$ python3 -q
>>> import numpy as np
>>> np.set_printoptions(precision=2, suppress=True, linewidth=160, sign=" ")
>>> def rnd(a):
...     return np.round(a, 2) + 0
... 
>>> other = np.array([[3, 0, 2, 1, 3, 0, 2, 2, 1]])
>>> m1 = other.T @ other
>>> m1
array([[ 9,  0,  6,  3,  9,  0,  6,  6,  3],
       [ 0,  0,  0,  0,  0,  0,  0,  0,  0],
       [ 6,  0,  4,  2,  6,  0,  4,  4,  2],
       [ 3,  0,  2,  1,  3,  0,  2,  2,  1],
       [ 9,  0,  6,  3,  9,  0,  6,  6,  3],
       [ 0,  0,  0,  0,  0,  0,  0,  0,  0],
       [ 6,  0,  4,  2,  6,  0,  4,  4,  2],
       [ 6,  0,  4,  2,  6,  0,  4,  4,  2],
       [ 3,  0,  2,  1,  3,  0,  2,  2,  1]])
>>> other = np.array([[0, 3],
...     [0, 1],
...     [2, 0],
...     [0, 3],
...     [3, 1],
...     [3, 2],
...     [0, 3],
...     [0, 3],
...     [2, 1]])
>>> m1 @ other
array([[ 45,  84],
       [  0,   0],
       [ 30,  56],
       [ 15,  28],
       [ 45,  84],
       [  0,   0],
       [ 30,  56],
       [ 30,  56],
       [ 15,  28]])
>>> np.vstack([m1, other.T]).shape
(11, 9)
>>> np.linalg.matrix_rank(m1 @ other)
np.int64(1)
>>> np.einsum("ij,ij->i", m1, m1)
array([ 288,    0,  128,   32,  288,    0,  128,  128,   32])
>>> print(np.linalg.matrix_rank(np.vstack([m1, other.T])))
3
>>> print(np.einsum("ik,kj->ji", m1, other))
[[ 45   0  30  15  45   0  30  30  15]
 [ 84   0  56  28  84   0  56  56  28]]
>>> print(np.einsum("ij->j", m1))
[ 42   0  28  14  42   0  28  28  14]
>>> print(np.einsum("ik,kj->ij", m1, other))
[[ 45  84]
 [  0   0]
 [ 30  56]
 [ 15  28]
 [ 45  84]
 [  0   0]
 [ 30  56]
 [ 30  56]
 [ 15  28]]
>>> w, vecs = np.linalg.eigh(m1)
>>> x = np.array([3, -4, 8, -5, -9, 7, 1, 5, 4])
>>> (np.sign(vecs[:, -1].round(6)) == np.sign(vecs[0, -1].round(6))).astype(int)
array([ 1,  0,  1,  1,  1,  0,  1,  1,  1])
>>> x @ m1 @ x
np.int64(81)
>>> print(rnd(x @ m1 @ x / (x @ x)), rnd(w[0]), rnd(w[-1]))
0.28 0.0 32.0
>>> other = m1[0, 0] * m1[1:] - np.outer(m1[1:, 0], m1[0])
>>> other
array([[ 0,  0,  0,  0,  0,  0,  0,  0,  0],
       [ 0,  0,  0,  0,  0,  0,  0,  0,  0],
       [ 0,  0,  0,  0,  0,  0,  0,  0,  0],
       [ 0,  0,  0,  0,  0,  0,  0,  0,  0],
       [ 0,  0,  0,  0,  0,  0,  0,  0,  0],
       [ 0,  0,  0,  0,  0,  0,  0,  0,  0],
       [ 0,  0,  0,  0,  0,  0,  0,  0,  0],
       [ 0,  0,  0,  0,  0,  0,  0,  0,  0]])
>>> np.flatnonzero(~other.round(6).any(axis=1))
array([ 0,  1,  2,  3,  4,  5,  6,  7])
>>> print(rnd(m1[:, 0] / m1[0, 0]))
[ 1.    0.    0.67  0.33  1.    0.    0.67  0.67  0.33]
>>> def softmax(z):
...     e = np.exp(z - z.max(axis=-1, keepdims=True))
...     return e / e.sum(axis=-1, keepdims=True)
... 
>>> rnd(softmax(10 * m1[1]))
array([ 0.11,  0.11,  0.11,  0.11,  0.11,  0.11,  0.11,  0.11,  0.11])
>>> rnd(softmax(m1[1] + -3))
array([ 0.11,  0.11,  0.11,  0.11,  0.11,  0.11,  0.11,  0.11,  0.11])
>>> S = m1 @ m1.T / np.sqrt(9)
>>> rnd(softmax(S))
array([[ 0.5 ,  0.  ,  0.  ,  0.  ,  0.5 ,  0.  ,  0.  ,  0.  ,  0.  ],
       [ 0.11,  0.11,  0.11,  0.11,  0.11,  0.11,  0.11,  0.11,  0.11],
       [ 0.5 ,  0.  ,  0.  ,  0.  ,  0.5 ,  0.  ,  0.  ,  0.  ,  0.  ],
       [ 0.5 ,  0.  ,  0.  ,  0.  ,  0.5 ,  0.  ,  0.  ,  0.  ,  0.  ],
       [ 0.5 ,  0.  ,  0.  ,  0.  ,  0.5 ,  0.  ,  0.  ,  0.  ,  0.  ],
       [ 0.11,  0.11,  0.11,  0.11,  0.11,  0.11,  0.11,  0.11,  0.11],
       [ 0.5 ,  0.  ,  0.  ,  0.  ,  0.5 ,  0.  ,  0.  ,  0.  ,  0.  ],
       [ 0.5 ,  0.  ,  0.  ,  0.  ,  0.5 ,  0.  ,  0.  ,  0.  ,  0.  ],
       [ 0.5 ,  0.  ,  0.  ,  0.  ,  0.5 ,  0.  ,  0.  ,  0.  ,  0.  ]])
>>> rnd(softmax(S)[1] @ m1)
array([ 4.67,  0.  ,  3.11,  1.56,  4.67,  0.  ,  3.11,  3.11,  1.56])
